% python3 -q
>>> import numpy as np
>>> np.set_printoptions(suppress=True, linewidth=160)
>>> def rd(a):
...     return np.round(a, 3) + 0
... 
>>> A = np.load("mat.npy")
>>> A
array([[0.25, 0.25, 0.5 ],
       [0.  , 0.6 , 0.4 ],
       [0.25, 0.25, 0.5 ]])
>>> x0 = np.array([0, 4, 5])
>>> print(A @ np.ones(3))
[1. 1. 1.]
>>> A @ (2 * x0)
array([7. , 8.8, 7. ])
>>> A * x0
array([[0. , 1. , 2.5],
       [0. , 2.4, 2. ],
       [0. , 1. , 2.5]])
>>> r0, v = A[1], A[2]
>>> r0 @ v
np.float64(0.35)
>>> p = (r0 @ v) / (r0 @ r0) * r0
>>> print(rd(p))
[0.    0.404 0.269]
>>> rd(v - p)
array([ 0.25 , -0.154,  0.231])
>>> np.outer(r0, v)
array([[0.  , 0.  , 0.  ],
       [0.15, 0.15, 0.3 ],
       [0.1 , 0.1 , 0.2 ]])
>>> print(np.linalg.matrix_rank(np.outer(r0, v)))
1
>>> blk = np.stack([A, 4 * A, A[::-1]])
>>> print(np.einsum("bij,cij->bc", blk, blk))
[[ 1.27  5.08  1.27]
 [ 5.08 20.32  5.08]
 [ 1.27  5.08  1.27]]
>>> data = np.loadtxt("dump.csv", delimiter=",")
>>> data
array([[ 0.235, -0.8  , -0.08 , -0.363],
       [ 0.119,  0.454,  0.762,  0.845],
       [-0.641,  0.986, -0.641, -0.188],
       [ 0.706, -0.963,  0.943,  0.892],
       [ 0.778, -0.992,  0.933,  0.814],
       [ 0.04 ,  0.405,  0.537,  0.653],
       [ 0.04 , -0.354, -0.197, -0.31 ],
       [-0.197,  0.749,  0.119,  0.371],
       [-0.617,  0.989, -0.446,  0.149],
       [ 0.31 ,  0.08 ,  0.894,  0.925],
       [-0.508,  0.905, -0.706, -0.523],
       [-0.592,  0.869, -0.915, -0.881],
       [ 0.38 , -0.397,  0.856,  0.864],
       [-0.31 ,  0.664, -0.508, -0.388],
       [-0.119, -0.01 , -0.478, -0.523]])
>>> Ac = data - data.mean(axis=0)
>>> vecs = np.linalg.svd(Ac)[2][:2]
>>> A2 = Ac - Ac @ vecs.T @ vecs
>>> rd(np.diag(vecs.T @ vecs))
array([0.188, 0.816, 0.434, 0.562])
>>> Ac = (data - data.mean(axis=0)) / data.std(axis=0)
>>> print(Ac.std(axis=0))
[1. 1. 1. 1.]
>>> coef = np.linalg.lstsq(np.delete(Ac, 1, axis=1), Ac[:, 1])[0]
>>> rd(1 - np.var(Ac[:, 1] - np.delete(Ac, 1, axis=1) @ coef))
np.float64(0.958)
>>> rd(coef)
array([-1.734,  1.14 , -0.254])
>>> cent = data[[12, 5]].astype(float)
>>> for _ in range(3):
...     labels = np.linalg.norm(data[:, None] - cent, axis=-1).argmin(axis=1)
...     cent = np.array([data[labels == j].mean(axis=0) for j in range(2)])
... 
>>> print(labels)
[0 0 1 0 0 0 1 1 1 0 1 1 0 1 1]
>>> np.bincount(labels)
array([7, 8])
>>> X = np.loadtxt("arr.csv", delimiter=",")
>>> X
array([[ 1.216,  1.784,  0.752],
       [ 0.056,  2.944,  2.165],
       [ 0.738,  2.262,  2.143],
       [ 5.151, -2.151, -3.268],
       [-0.857,  3.857,  3.397],
       [ 2.694,  0.306, -3.869],
       [ 1.964,  1.036, -0.801],
       [ 1.069,  1.931,  1.287],
       [ 2.859,  0.141, -1.819],
       [ 0.754,  2.246,  1.571],
       [ 0.593,  2.407,  0.989],
       [ 3.418, -0.418, -3.177],
       [ 3.605, -0.605, -2.466]])
>>> cov = np.cov(X, rowvar=False)
>>> rd(np.corrcoef(X.T))
array([[ 1.   , -1.   , -0.924],
       [-1.   ,  1.   ,  0.924],
       [-0.924,  0.924,  1.   ]])
>>> rd(np.polyfit(X[:, 2], X[:, 0], 1))
array([-0.635,  1.638])
>>> rd(X.std(axis=0))
array([1.61 , 1.61 , 2.346])
>>> print(cov.shape)
(3, 3)
>>> Ac = (X - X.mean(axis=0)) / X.std(axis=0)
>>> rd(Ac.std(axis=0))
array([1., 1., 1.])
>>> print(np.argwhere(np.abs(Ac) > 2))
[[3 0]
 [3 1]]
>>> coef = np.linalg.lstsq(np.delete(Ac, 0, axis=1), Ac[:, 0])[0]
>>> rd(coef)
array([-1.,  0.])
>>> 1 - np.var(Ac[:, 0] - np.delete(Ac, 0, axis=1) @ coef)
np.float64(1.0)
>>> x0 = np.array([-2, -2, 2])
>>> target = X @ x0
>>> rd(np.linalg.solve(X.T @ X, X.T @ target))
array([-2., -2.,  2.])
>>> rng = np.random.default_rng(17440)
>>> target = target + 0.1 * rng.normal(size=13)
>>> rd(target)
array([ -4.638,  -1.765,  -1.846, -12.537,   0.684, -13.82 ,  -7.584,  -3.285,  -9.526,  -2.751,  -4.202, -12.335, -10.817])
>>> coef, *_ = np.linalg.lstsq(X, target)
>>> [round(float(np.linalg.norm(np.linalg.solve(X.T @ X + lam * np.eye(3), X.T @ target))), 2) for lam in (0, 1, 10, 100)]
[3.49, 3.34, 2.77, 1.4]
>>> rd(np.linalg.norm(target - X @ coef))
np.float64(0.346)
>>> coef.round()
array([-2., -2.,  2.])
>>> A2 = np.c_[X[:, :1] @ np.array([[-2]]), np.array([2, -3, 5, 0, 5, 2, -5, 1, -2, 1, -2, -2, 2])]
>>> A2
array([[ -2.432,   2.   ],
       [ -0.112,  -3.   ],
       [ -1.476,   5.   ],
       [-10.302,   0.   ],
       [  1.714,   5.   ],
       [ -5.388,   2.   ],
       [ -3.928,  -5.   ],
       [ -2.138,   1.   ],
       [ -5.718,  -2.   ],
       [ -1.508,   1.   ],
       [ -1.186,  -2.   ],
       [ -6.836,  -2.   ],
       [ -7.21 ,   2.   ]])
>>> rd(np.linalg.norm(A2 - X @ np.linalg.lstsq(X, A2)[0], axis=0))
array([0.   , 9.938])
>>> np.linalg.matrix_rank(np.c_[X, A2])
np.int64(4)
>>> print(rd(np.linalg.norm(np.linalg.qr(X)[0].T @ A2, axis=0) ** 2 / ((A2 ** 2).sum(axis=0) + 1e-12)))
[1.    0.102]
>>> hat = X @ np.linalg.solve(X.T @ X, X.T)
>>> rd(np.linalg.eigvalsh(hat))
array([0., 0., 0., 0., 0., 0., 0., 0., 0., 0., 1., 1., 1.])
>>> np.trace(hat)
np.float64(3.0)
>>> M = np.load("m.npy")
>>> M
array([[1, 0, 2, 0],
       [1, 1, 2, 0],
       [1, 1, 2, 0],
       [1, 0, 1, 2]])
>>> Uu, sv, Vt = np.linalg.svd(M)
>>> np.argmax(sv[:-1] / (sv[1:] + 1e-6)) + 1
np.int64(3)
>>> A2 = Uu[:, :3] @ np.diag(sv[:3]) @ Vt[:3]
>>> np.linalg.matrix_rank(M, rtol=0.05)
np.int64(3)
>>> rd(np.linalg.norm(M - A2) / np.linalg.norm(M))
np.float64(0.0)
>>> np.linalg.matrix_rank(A2)
np.int64(3)
>>> rd(A2)
array([[1., 0., 2., 0.],
       [1., 1., 2., 0.],
       [1., 1., 2., 0.],
       [1., 0., 1., 2.]])
>>> np.linalg.matrix_rank(M, rtol=0.1)
np.int64(3)
>>> [round(float(x), 3) for x in np.linalg.svd(M, compute_uv=False)[:3]]
[4.305, 1.97, 0.764]
>>> r0 = np.array([-1, 0])
>>> np.cross(M[1, :3], M[2, :3])
array([0, 0, 0])
>>> np.convolve(M[1], r0)
array([-1, -1, -2,  0,  0])
>>> np.correlate(M[1], M[2], "full")
array([0, 2, 3, 6, 3, 2, 0])
>>> np.polyval(r0, M[1])
array([-1, -1, -2,  0])
>>> rd(np.linalg.eigvals(M).sum().real)
np.float64(6.0)
>>> print(rd(np.poly(M)))
[ 1. -6.  9. -2.  0.]
>>> np.einsum("ij,ji->", M, M)
np.int64(18)
>>> rank = np.linalg.matrix_rank(M)
>>> rank
np.int64(3)
>>> null = np.linalg.svd(M)[2][rank:].T
>>> rd(null[:, 0] / null[np.abs(null[:, 0]).round(6).argmax(), 0])
array([ 1.  ,  0.  , -0.5 , -0.25])
>>> np.linalg.matrix_rank(M.T @ M), np.linalg.matrix_rank(M @ M.T)
(np.int64(3), np.int64(3))
>>> J = np.load("w.npy")
>>> J
array([[ 1,  2, -1],
       [-1,  1,  2],
       [ 2, -1,  1]])
>>> np.diff(J, axis=0)
array([[-2, -1,  3],
       [ 3, -2, -1]])
>>> np.abs(J).max()
np.int64(2)
>>> print(rd(J.mean(axis=0)))
[0.667 0.667 0.667]
>>> rd(np.linalg.svd(J, compute_uv=False))
array([2.646, 2.646, 2.   ])
>>> np.count_nonzero(J)
np.int64(9)
>>> hat = np.triu(np.array([[0, 2, 3], [3, 0, 2], [0, 2, 2]]), 1) + np.eye(3)
>>> A2 = hat @ J @ np.linalg.inv(hat)
>>> rd(np.linalg.det(A2))
np.float64(14.0)
>>> def softmax(z):
...     e = np.exp(z - z.max(axis=-1, keepdims=True))
...     return e / e.sum(axis=-1, keepdims=True)
... 
>>> rd(softmax(J[0]))
array([0.259, 0.705, 0.035])
>>> rd(softmax(J[0] + 4))
array([0.259, 0.705, 0.035])
>>> rd(softmax(10 * J[0]))
array([0., 1., 0.])
>>> att = J @ J.T / np.sqrt(3)
>>> rd(softmax(att)[0] @ J)
array([ 0.983,  1.932, -0.915])
>>> E = np.load("x.npy")
>>> E
array([[ 3, -1,  3,  2,  1],
       [-2,  1, -1,  2,  1],
       [ 0, -2,  3, -2,  1],
       [ 0,  3,  2, -1, -1],
       [-2,  1, -1, -2, -2]])
>>> np.kron(np.eye(2, dtype=int), E)
array([[ 3, -1,  3,  2,  1,  0,  0,  0,  0,  0],
       [-2,  1, -1,  2,  1,  0,  0,  0,  0,  0],
       [ 0, -2,  3, -2,  1,  0,  0,  0,  0,  0],
       [ 0,  3,  2, -1, -1,  0,  0,  0,  0,  0],
       [-2,  1, -1, -2, -2,  0,  0,  0,  0,  0],
       [ 0,  0,  0,  0,  0,  3, -1,  3,  2,  1],
       [ 0,  0,  0,  0,  0, -2,  1, -1,  2,  1],
       [ 0,  0,  0,  0,  0,  0, -2,  3, -2,  1],
       [ 0,  0,  0,  0,  0,  0,  3,  2, -1, -1],
       [ 0,  0,  0,  0,  0, -2,  1, -1, -2, -2]])
>>> rd(np.linalg.eigvals(E).sum().real)
np.float64(4.0)
>>> rd(np.linalg.det(E.T))
np.float64(191.0)
>>> F = np.load("test4.npy")
>>> F
array([[-10,  -6,  -2,  -4,  -8],
       [ 10,   6,   2,   4,   8],
       [  5,   3,   1,   2,   4],
       [ 10,   6,   2,   4,   8]])
>>> r0 = np.array([1, -1, 0])
>>> print(np.cross(F[2, :3], F[3, :3]))
[0 0 0]
>>> print(np.correlate(F[2], F[3], "full"))
[ 40  44  30  56 110  56  30  44  40]
>>> print(np.convolve(F[2], r0))
[ 5 -2 -2  1  2 -4  0]
>>> Uu, sv, Vt = np.linalg.svd(F)
>>> rd(sv)
array([26.739,  0.   ,  0.   ,  0.   ])
>>> A2 = Uu[:, :1] @ np.diag(sv[:1]) @ Vt[:1]
>>> rd(np.linalg.norm(F - A2) / np.linalg.norm(F))
np.float64(0.0)
>>> rd(np.linalg.norm(F - A2, 2)), rd(sv[1])
(np.float64(0.0), np.float64(0.0))
>>> A2 = np.array([[3, 3], [0, 1]])
>>> cent = np.kron(A2, F)
>>> np.linalg.matrix_rank(cent)
np.int64(2)
>>> cent.shape
(8, 10)
>>> print([round(float(x), 3) for x in np.linalg.svd(F, compute_uv=False)[:3]])
[26.739, 0.0, 0.0]
>>> np.linalg.matrix_rank(F, rtol=0.1)
np.int64(1)
>>> np.linalg.cond(F) > 100
np.True_
>>> rank = np.linalg.matrix_rank(F)
>>> print(rank)
1
>>> null = np.linalg.svd(F)[2][rank:].T
>>> print(np.linalg.matrix_rank(F.T @ F), np.linalg.matrix_rank(F @ F.T))
1 1
>>> np.allclose(F @ null, 0)
True
>>> [int(np.linalg.matrix_rank(F[:, :j + 1])) for j in range(5)]
[1, 1, 1, 1, 1]
>>> K = np.load("a.npy")
>>> K
array([[ 5,  0],
       [ 0, -4]])
>>> rd(np.linalg.eigvals(K))
array([ 5., -4.])
>>> rd(np.linalg.eigvals(K).sum().real)
np.float64(1.0)
>>> np.poly(K)
array([  1.,  -1., -20.])
>>> np.einsum("ii->", K)
np.int64(1)
>>> np.kron(np.eye(2, dtype=int), K)
array([[ 5,  0,  0,  0],
       [ 0, -4,  0,  0],
       [ 0,  0,  5,  0],
       [ 0,  0,  0, -4]])
